$ ipython --no-banner

In [1]: import numpy as np

In [2]: from numpy import linalg as LA

In [3]: np.set_printoptions(suppress=True, linewidth=120)

In [4]: def rnd(a):
   ...:     return np.round(a, 2) + 0
   ...: 

In [5]: E = np.array([[-2, 2, -2, -1], [2, -1, 1, 1], [1, -2, -1, 0], [-3, -1, -3, -2]])

In [6]: x0 = np.array([1, 3, 2, 2])

In [7]: y = E @ x0

In [8]: coef, lr = np.zeros(4), 1 / LA.norm(E, 2) ** 2

In [9]: for i in range(12):
   ...:     coef -= lr * E.T @ (E @ coef - y)
   ...:     if i % 2 == 0: print(i, round(LA.norm(E @ coef - y), 2))
   ...: 
0 8.12
2 4.1
4 2.11
6 1.14
8 0.7
10 0.51

In [10]: rnd(coef)
Out[10]: array([1.07, 2.89, 2.38, 1.27])

In [11]: rnd(LA.cond(E))
Out[11]: np.float64(130.13)

In [12]: P = np.triu(np.array([[9, 6, 4, 5], [6, 4, 1, 0], [8, 1, 6, 1], [6, 6, 6, 2]]), 1) + np.eye(4)

In [13]: other = P @ E @ LA.inv(P)

In [14]: LA.matrix_rank(other)
Out[14]: np.int64(4)

In [15]: print(P @ E - E @ P)
[[  1.  -7.  -7.   8.]
 [  1. -14.  -8. -11.]
 [ -3.  -7.  -5.  -6.]
 [  0.  18.  13.  18.]]

In [16]: rnd(LA.det(other))
Out[16]: np.float64(1.0)

In [17]: f = np.array([-1, -3])

In [18]: np.array([np.convolve(row, f, "same") for row in E])
Out[18]: 
array([[ 2,  4, -4,  7],
       [-2, -5,  2, -4],
       [-1, -1,  7,  3],
       [ 3, 10,  6, 11]])

In [19]: np.cross(E[1, :3], E[2, :3])
Out[19]: array([ 3,  3, -3])

In [20]: U, sv, vt = LA.svd(E)

In [21]: np.argmax(sv[:-1] / (sv[1:] + 1e-6)) + 1
Out[21]: np.int64(3)

In [22]: other = U[:, :3] @ np.diag(sv[:3]) @ vt[:3]

In [23]: LA.matrix_rank(E, rtol=0.05)
Out[23]: np.int64(3)

In [24]: print(LA.matrix_rank(other))
3

In [25]: print(rnd(np.abs(E - other).max()))
0.03

In [26]: print(rnd(other))
[[-2.    2.   -2.   -1.01]
 [ 2.02 -1.    1.01  0.97]
 [ 0.99 -2.   -1.    0.02]
 [-2.99 -1.   -3.   -2.01]]

In [27]: rng = np.random.default_rng(955)

In [28]: lab = rng.permutation(4)

In [29]: other = E[:, lab] * rng.choice([-1, 1], 4)

In [30]: other
Out[30]: 
array([[-2, -1, -2,  2],
       [ 1,  1,  2, -1],
       [ 2,  0,  1,  1],
       [ 1, -2, -3,  3]])

In [31]: U, _, vt = LA.svd(E.T @ other)

In [32]: rnd(LA.lstsq(E, other)[0])
Out[32]: 
array([[ 0.,  0.,  1.,  0.],
       [-1.,  0.,  0.,  0.],
       [ 0.,  0.,  0., -1.],
       [ 0.,  1.,  0.,  0.]])
